>>> import numpy as np
>>> np.set_printoptions(suppress=True, linewidth=100)
>>> A2 = np.array([[-9, -7], [1, -6]])
>>> feats = np.tril(A2)
>>> feats
array([[-9,  0],
       [ 1, -6]])
>>> # triangular, det is the product of the diagonal
>>> w, vecs = np.linalg.eig(feats)
>>> w
array([-6., -9.])
>>> F = np.array([[0, 0, 0], [2, -12, -3], [3, 12, 3]])
>>> F
array([[  0,   0,   0],
       [  2, -12,  -3],
       [  3,  12,   3]])
>>> # rank 2
>>> U, s, vt = np.linalg.svd(F)
>>> s.round(1) + 0
array([17.5,  3.5,  0. ])
>>> np.argmax(s[:-1] / (s[1:] + 1e-6)) + 1
np.int64(2)
>>> A2 = U[:, :2] @ np.diag(s[:2]) @ vt[:2]
>>> np.round(np.linalg.norm(F - A2) / np.linalg.norm(F), 1)
np.float64(0.0)
>>> round(float(np.abs(F - A2).max()), 1)
0.0
>>> round(np.linalg.norm(F - A2, 2), 1), np.round(s[2], 1)
(np.float64(0.0), np.float64(0.0))
>>> np.linalg.matrix_rank(A2)
np.int64(2)
>>> np.round(np.sort(np.abs(np.linalg.eigvals(F))), 1)
array([0., 0., 9.])
>>> np.allclose(F, F.T)
False
>>> np.allclose(F @ F.T, F.T @ F)
False
>>> np.linalg.matrix_power(F, 4)
array([[    0,     0,     0],
       [-2673,  8748,  2187],
       [ 2673, -8748, -2187]])
>>> np.linalg.norm(F, axis=1).argmax()
np.int64(2)
>>> round(np.linalg.norm(F, 1), 1), round(np.linalg.norm(F, np.inf), 1)
(np.float64(24.0), np.float64(18.0))
>>> F[1] @ F[2]
np.int64(-147)
>>> round(np.linalg.norm(F, "nuc"), 1)
np.float64(21.0)
>>> np.round(np.linalg.norm(F, axis=1), 1)
array([ 0. , 12.5, 12.7])
>>> round(float(np.linalg.norm(F) ** 2 / np.linalg.norm(F, 2) ** 2), 1)
1.0
